In [1]: import numpy as np

In [2]: np.set_printoptions(precision=2, suppress=True, linewidth=120, sign=" ")

In [3]: M2 = np.array([[-1, -3, 3, 2, -1, 1, 4, 0, -1, -3],
   ...:     [1, -1, 1, -5, 1, 1, -3, 2, 0, 4],
   ...:     [-5, 3, -1, 4, 5, 0, 3, -1, -4, 3],
   ...:     [3, -3, 1, -3, 4, -1, -3, 3, 1, 1],
   ...:     [-1, 0, -2, -4, 2, 0, -4, 3, -1, -5],
   ...:     [-2, -2, -5, -4, -1, 0, 1, 0, -3, -5],
   ...:     [3, 3, -1, -2, -5, 2, -1, -1, -5, 5],
   ...:     [-1, -1, -4, 2, 2, 2, 2, 5, -1, 5],
   ...:     [-4, 3, 3, -4, 2, -5, 2, 3, 2, -5],
   ...:     [-4, -4, 3, 4, 0, -5, 5, 1, -4, -4]])

In [4]: E = M2 - M2.T

In [5]: E
Out[5]: 
array([[ 0, -4,  8, -1,  0,  3,  1,  1,  3,  1],
       [ 4,  0, -2, -2,  1,  3, -6,  3, -3,  8],
       [-8,  2,  0,  3,  7,  5,  4,  3, -7,  0],
       [ 1,  2, -3,  0,  8,  3, -1,  1,  5, -3],
       [ 0, -1, -7, -8,  0,  1,  1,  1, -3, -5],
       [-3, -3, -5, -3, -1,  0, -1, -2,  2,  0],
       [-1,  6, -4,  1, -1,  1,  0, -3, -7,  0],
       [-1, -3, -3, -1, -1,  2,  3,  0, -4,  4],
       [-3,  3,  7, -5,  3, -2,  7,  4,  0, -1],
       [-1, -8,  0,  3,  5,  0,  0, -4,  1,  0]])

In [6]: U, sigma, Vh = np.linalg.svd(E, full_matrices=False)

In [7]: (sigma > 1e-8).sum()
Out[7]: np.int64(10)

In [8]: np.cumsum(sigma ** 2) / np.sum(sigma ** 2)
Out[8]: array([ 0.23,  0.46,  0.61,  0.75,  0.85,  0.95,  0.96,  0.98,  0.99,  1.  ])

In [9]: np.round(np.sqrt((sigma ** 2).sum()), 2), round(float(np.linalg.norm(E)), 2)
Out[9]: (np.float64(35.81), 35.81)

In [10]: np.allclose(U * sigma @ Vh, E)
Out[10]: True

In [11]: sigma / sigma[0]
Out[11]: array([ 1.  ,  1.  ,  0.79,  0.79,  0.65,  0.65,  0.28,  0.28,  0.19,  0.19])

In [12]: np.round(U.T @ E @ Vh.T, 2) + 0
Out[12]: 
array([[ 17.24,   0.  ,   0.  ,   0.  ,   0.  ,   0.  ,   0.  ,   0.  ,   0.  ,   0.  ],
       [  0.  ,  17.24,   0.  ,   0.  ,   0.  ,   0.  ,   0.  ,   0.  ,   0.  ,   0.  ],
       [  0.  ,   0.  ,  13.56,   0.  ,   0.  ,   0.  ,   0.  ,   0.  ,   0.  ,   0.  ],
       [  0.  ,   0.  ,   0.  ,  13.56,   0.  ,   0.  ,   0.  ,   0.  ,   0.  ,   0.  ],
       [  0.  ,   0.  ,   0.  ,   0.  ,  11.21,   0.  ,   0.  ,   0.  ,   0.  ,   0.  ],
       [  0.  ,   0.  ,   0.  ,   0.  ,   0.  ,  11.21,   0.  ,   0.  ,   0.  ,   0.  ],
       [  0.  ,   0.  ,   0.  ,   0.  ,   0.  ,   0.  ,   4.78,   0.  ,   0.  ,   0.  ],
       [  0.  ,   0.  ,   0.  ,   0.  ,   0.  ,   0.  ,   0.  ,   4.78,   0.  ,   0.  ],
       [  0.  ,   0.  ,   0.  ,   0.  ,   0.  ,   0.  ,   0.  ,   0.  ,   3.34,   0.  ],
       [  0.  ,   0.  ,   0.  ,   0.  ,   0.  ,   0.  ,   0.  ,   0.  ,   0.  ,   3.34]])

In [13]: x = np.array([4, 2, 7, 7, 5, 6, 9, 1, 2, 9])

In [14]: np.linalg.svd(E, compute_uv=False)
Out[14]: array([ 17.24,  17.24,  13.56,  13.56,  11.21,  11.21,   4.78,   4.78,   3.34,   3.34])

In [15]: Q = np.linalg.solve(np.eye(10) - E, np.eye(10) + E)

In [16]: np.round(Q @ Q.T, 2) + 0
Out[16]: 
array([[ 1.,  0.,  0.,  0.,  0.,  0.,  0.,  0.,  0.,  0.],
       [ 0.,  1.,  0.,  0.,  0.,  0.,  0.,  0.,  0.,  0.],
       [ 0.,  0.,  1.,  0.,  0.,  0.,  0.,  0.,  0.,  0.],
       [ 0.,  0.,  0.,  1.,  0.,  0.,  0.,  0.,  0.,  0.],
       [ 0.,  0.,  0.,  0.,  1.,  0.,  0.,  0.,  0.,  0.],
       [ 0.,  0.,  0.,  0.,  0.,  1.,  0.,  0.,  0.,  0.],
       [ 0.,  0.,  0.,  0.,  0.,  0.,  1.,  0.,  0.,  0.],
       [ 0.,  0.,  0.,  0.,  0.,  0.,  0.,  1.,  0.,  0.],
       [ 0.,  0.,  0.,  0.,  0.,  0.,  0.,  0.,  1.,  0.],
       [ 0.,  0.,  0.,  0.,  0.,  0.,  0.,  0.,  0.,  1.]])

In [17]: round(np.linalg.det(Q), 2)
Out[17]: np.float64(1.0)

In [18]: x = np.array([2, 1, 0, -2, -1, -2, -1, 1, 2, 0])

In [19]: y = E @ x

In [20]: coef, lr = np.zeros(10), 1 / np.linalg.norm(E, 2) ** 2

In [21]: for i in range(300):
    ...:     coef -= lr * E.T @ (E @ coef - y)
    ...:     if i % 50 == 0: print(i, round(np.linalg.norm(E @ coef - y), 2))
    ...: 
0 20.21
50 0.25
100 0.03
150 0.01
200 0.0
250 0.0

In [22]: coef.round(2) + 0
Out[22]: array([ 2.,  1.,  0., -2., -1., -2., -1.,  1.,  2.,  0.])

In [23]: x = np.array([2, -2, 2, 3, -3, 1, -5, -1, 2, -3])

In [24]: y = E @ x

In [25]: y
Out[25]: array([ 21,  -5, -64,  -6, -32,  -5, -26, -35, -60,  14])

In [26]: np.linalg.solve(E, y)
Out[26]: array([ 2., -2.,  2.,  3., -3.,  1., -5., -1.,  2., -3.])

In [27]: np.round(np.linalg.solve(E, E[:, 4]), 2) + 0
Out[27]: array([ 0.,  0.,  0.,  0.,  1.,  0.,  0.,  0.,  0.,  0.])

In [28]: np.linalg.solve(E, y + E[:, 5])
Out[28]: array([ 2., -2.,  2.,  3., -3.,  2., -5., -1.,  2., -3.])

In [29]: (E - E.T) / 2
Out[29]: 
array([[ 0., -4.,  8., -1.,  0.,  3.,  1.,  1.,  3.,  1.],
       [ 4.,  0., -2., -2.,  1.,  3., -6.,  3., -3.,  8.],
       [-8.,  2.,  0.,  3.,  7.,  5.,  4.,  3., -7.,  0.],
       [ 1.,  2., -3.,  0.,  8.,  3., -1.,  1.,  5., -3.],
       [ 0., -1., -7., -8.,  0.,  1.,  1.,  1., -3., -5.],
       [-3., -3., -5., -3., -1.,  0., -1., -2.,  2.,  0.],
       [-1.,  6., -4.,  1., -1.,  1.,  0., -3., -7.,  0.],
       [-1., -3., -3., -1., -1.,  2.,  3.,  0., -4.,  4.],
       [-3.,  3.,  7., -5.,  3., -2.,  7.,  4.,  0., -1.],
       [-1., -8.,  0.,  3.,  5.,  0.,  0., -4.,  1.,  0.]])

In [30]: E @ E
Out[30]: 
array([[-102,    9,   10,   11,   53,   22,   78,   10,  -53,  -28],
       [   9, -152,   10,    3,    1,    3,  -16,  -35,   57,   20],
       [  10,   10, -225,  -31,   -7,   22,  -61,  -42,  -66,  -17],
       [  11,    3,  -31, -123,  -22,   -7,   20,   35,    0,  -24],
       [  53,    1,   -7,  -22, -151,  -53,  -33,  -29,   -2,   23],
       [  22,    3,   22,   -7,  -53,  -62,    5,  -20,   38,  -23],
       [  78,  -16,  -61,   20,  -33,    5, -114,  -25,   29,   44],
       [  10,  -35,  -42,   35,  -29,  -20,  -25,  -66,   12,  -13],
       [ -53,   57,  -66,    0,   -2,   38,   29,   12, -171,   37],
       [ -28,   20,  -17,  -24,   23,  -23,   44,  -13,   37, -116]])

In [31]: np.trace(E)
Out[31]: np.int64(0)

In [32]: np.round(np.abs(np.linalg.eigvals(E)).max(), 2)
Out[32]: np.float64(17.24)
